$ python3 -q
>>> import numpy as np
>>> import numpy.linalg as la
>>> np.set_printoptions(suppress=True, linewidth=120)
>>> feats = np.loadtxt("data.csv", delimiter=",")
>>> feats.round(3)
array([[-8.356, -4.516,  2.025, -2.383],
       [ 8.051, -1.907, -4.133,  3.804],
       [ 6.578, -4.679, -4.465,  3.86 ],
       [ 7.763, -2.607, -4.253,  3.853],
       [-0.469, -9.293, -3.039,  2.045],
       [-6.669,  4.549,  4.459, -3.867],
       [ 5.295,  8.455,  0.667,  0.162],
       [-6.991, -7.025,  0.562, -1.211],
       [-2.823, -9.314, -2.032,  1.072],
       [-7.359,  3.425,  4.364, -3.882],
       [ 7.221, -3.673, -4.391,  3.885],
       [-6.738,  4.448,  4.454, -3.871],
       [ 4.593, -6.863, -4.372,  3.562],
       [-7.739,  2.661,  4.262, -3.856],
       [-8.546, -3.81 ,  2.353, -2.632],
       [ 1.643,  9.392,  2.567, -1.581],
       [ 6.616,  7.432, -0.258,  0.957],
       [-7.446, -6.421,  0.969, -1.545],
       [ 0.639,  9.318,  2.974, -1.98 ],
       [ 7.496,  6.345, -1.017,  1.585],
       [-5.677, -8.213, -0.419, -0.378],
       [-8.271, -4.769,  1.9  , -2.286],
       [ 3.102, -7.951, -4.109,  3.205],
       [-2.64 , -9.338, -2.119,  1.154]])
>>> # rank 2
>>> Z = feats[[5, 13]].astype(float)
>>> for _ in range(3):
...     idx = la.norm(feats[:, None] - Z, axis=-1).argmin(axis=1)
...     Z = np.array([feats[idx == j].mean(axis=0) for j in range(2)])
... 
>>> idx
array([1, 0, 1, 0, 1, 0, 0, 1, 1, 0, 1, 0, 1, 0, 1, 0, 0, 1, 0, 0, 1, 1, 1, 1])
>>> Z.round(3)
array([[ 0.818,  4.683,  1.281, -0.789],
       [-2.287, -6.605, -1.318,  0.642]])
>>> np.round(Z[1] - Z[0], 3)
array([ -3.105, -11.288,  -2.599,   1.431])
>>> m1 = np.load("a.npy")
>>> m1.round(3)
array([[ 0.979, -0.139, -0.03 ],
       [-0.139,  0.064, -0.202],
       [-0.03 , -0.202,  0.956]])
>>> # equal to its transpose
>>> vec = np.array([-4, 5, 1])
>>> h = np.maximum(m1 @ vec, 0)
>>> np.round(m1 * (h > 1e-9)[:, None], 3)
array([[ 0.   , -0.   , -0.   ],
       [-0.139,  0.064, -0.202],
       [-0.03 , -0.202,  0.956]])
>>> np.round(np.tanh(m1 @ vec), 3)
array([-1.   ,  0.589,  0.065])
>>> P = np.triu(np.array([[-5, -2, 2], [5, -1, 0], [2, 5, 4]]), 1) + np.eye(3)
>>> out = P @ m1 @ la.inv(P)
>>> out.round(3)
array([[ 1.197,  1.722, -0.108],
       [-0.139, -0.214,  0.076],
       [-0.03 , -0.262,  1.016]])
>>> np.round(np.poly(out), 3) + 0
array([ 1., -2.,  1.,  0.])
>>> np.round(P @ m1 - m1 @ P, 3)
array([[ 0.218,  1.425,  0.358],
       [ 0.   , -0.278,  0.278],
       [ 0.   , -0.06 ,  0.06 ]])
>>> round(la.det(out), 3)
np.float64(-0.0)
>>> E = np.array([[70, 32, 25, -6], [32, 34, 14, 1], [25, 14, 19, -8], [-6, 1, -8, 15]])
>>> # symmetric, so the eigenvalues are real
>>> out = E / la.norm(E, axis=1, keepdims=True)
>>> gram = out @ out.T
>>> gram.round(3)
array([[ 1.   ,  0.928,  0.95 , -0.463],
       [ 0.928,  1.   ,  0.891, -0.29 ],
       [ 0.95 ,  0.891,  1.   , -0.64 ],
       [-0.463, -0.29 , -0.64 ,  1.   ]])
>>> (gram - 2 * np.eye(4)).round(6).argmax(axis=1)
array([2, 0, 0, 1])
>>> ev, vecs = la.eig(gram)
>>> np.round(gram @ vecs[:, 0] - ev[0] * vecs[:, 0], 3) + 0
array([0., 0., 0., 0.])
>>> np.round(np.sort(la.eigvals(gram.T)), 3)
array([0.019, 0.053, 0.777, 3.15 ])
>>> np.kron(np.eye(2, dtype=int), E)
array([[70, 32, 25, -6,  0,  0,  0,  0],
       [32, 34, 14,  1,  0,  0,  0,  0],
       [25, 14, 19, -8,  0,  0,  0,  0],
       [-6,  1, -8, 15,  0,  0,  0,  0],
       [ 0,  0,  0,  0, 70, 32, 25, -6],
       [ 0,  0,  0,  0, 32, 34, 14,  1],
       [ 0,  0,  0,  0, 25, 14, 19, -8],
       [ 0,  0,  0,  0, -6,  1, -8, 15]])
>>> round(la.det(E.T), 3)
np.float64(126837.0)
>>> round(float(la.eigvals(E).sum().real), 3)
138.0
>>> np.round(la.eigvals(E), 3)
array([99.579,  4.716, 13.123, 20.583])
>>> r0 = np.array([0, -3, 3, 8, -5])
>>> W0 = r0[np.abs(np.subtract.outer(np.arange(5), np.arange(5)))]
>>> W0
array([[ 0, -3,  3,  8, -5],
       [-3,  0, -3,  3,  8],
       [ 3, -3,  0, -3,  3],
       [ 8,  3, -3,  0, -3],
       [-5,  8,  3, -3,  0]])
>>> # symmetric, so the eigenvalues are real
>>> rng = np.random.default_rng(7209)
>>> idx = rng.permutation(5)
>>> out = W0[:, idx] * rng.choice([-1, 1], 5)
>>> out
array([[ 5, -3, -3, -8,  0],
       [-8,  3,  0, -3, -3],
       [-3,  0, -3,  3,  3],
       [ 3,  3,  3,  0,  8],
       [ 0, -3,  8,  3, -5]])
>>> Uu, _, VT = la.svd(W0.T @ out)
>>> idx
array([4, 2, 1, 3, 0])
>>> np.round(Uu @ VT, 3) + 0
array([[ 0.,  0.,  0.,  0.,  1.],
       [ 0.,  0.,  1.,  0.,  0.],
       [ 0., -1.,  0.,  0.,  0.],
       [ 0.,  0.,  0., -1.,  0.],
       [-1.,  0.,  0.,  0.,  0.]])
>>> ev, vecs = la.eigh(E)
>>> np.abs(vecs[:, -1]).round(6).argmax()
np.int64(0)
>>> np.round(la.svd(E, compute_uv=False), 3)
array([99.579, 20.583, 13.123,  4.716])
>>> out = W0 / la.norm(W0, axis=1, keepdims=True)
>>> gram = out @ out.T
>>> gram[0].round(3)
array([ 1.   , -0.253, -0.483, -0.03 , -0.364])
>>> np.argwhere(np.triu(np.abs(gram) > 0.95, 1))
array([], shape=(0, 2), dtype=int64)
>>> (gram - 2 * np.eye(5)).round(6).argmax(axis=1)
array([3, 2, 1, 2, 1])
>>> vec = np.array([2, 0, 0, -2, 0])
>>> target = W0 @ vec
>>> target
array([-16, -12,  12,  16,  -4])
>>> np.round(la.solve(W0, target), 3) + 0
array([ 2.,  0.,  0., -2.,  0.])
>>> np.round(la.solve(W0, W0[:, 3]), 3) + 0
array([0., 0., 0., 1., 0.])
>>> np.round(la.solve(W0, target + W0[:, 1]), 3) + 0
array([ 2.,  1.,  0., -2.,  0.])
>>> la.matrix_rank(W0)
np.int64(5)
>>> round(float(la.norm(W0)), 3)
20.785
>>> W0.mean(axis=0)
array([0.6, 1. , 0. , 1. , 0.6])
>>> W0 - W0[0]
array([[  0,   0,   0,   0,   0],
       [ -3,   3,  -6,  -5,  13],
       [  3,   0,  -3, -11,   8],
       [  8,   6,  -6,  -8,   2],
       [ -5,  11,   0, -11,   5]])
>>> W0.shape
(5, 5)
>>> np.abs(W0).max()
np.int64(8)
>>> np.diff(W0, axis=0)
array([[ -3,   3,  -6,  -5,  13],
       [  6,  -3,   3,  -6,  -5],
       [  5,   6,  -3,   3,  -6],
       [-13,   5,   6,  -3,   3]])
>>> W0.sum(axis=0)
array([3, 5, 0, 5, 3])
>>> K = np.load("layer6.npy")
>>> K
array([[0, 0, 0, 1],
       [0, 0, 1, 1],
       [0, 1, 0, 1],
       [1, 1, 1, 0]])
>>> # symmetric
>>> w1 = np.array([[0, 2, 0, 1, 3], [0, 0, 2, 0, 3], [2, 3, 3, 0, 0], [2, 3, 1, 2, 2]])
>>> coef = np.array([-5, 5, 0, 2, 2])
>>> act = np.maximum(K @ w1 + coef, 0)
>>> act
array([[ 0,  8,  1,  4,  4],
       [ 0, 11,  4,  4,  4],
       [ 0,  8,  3,  4,  7],
       [ 0, 10,  5,  3,  8]])
>>> (act > 0).astype(int)
array([[0, 1, 1, 1, 1],
       [0, 1, 1, 1, 1],
       [0, 1, 1, 1, 1],
       [0, 1, 1, 1, 1]])
>>> Z = np.array([[3, 0], [7, 5], [8, 3], [4, 1], [1, 8]])
>>> (act @ Z).round(6).argmax(axis=1)
array([0, 0, 1, 1])
>>> act @ Z
array([[ 84,  79],
       [129, 103],
       [103, 109],
       [130, 132]])
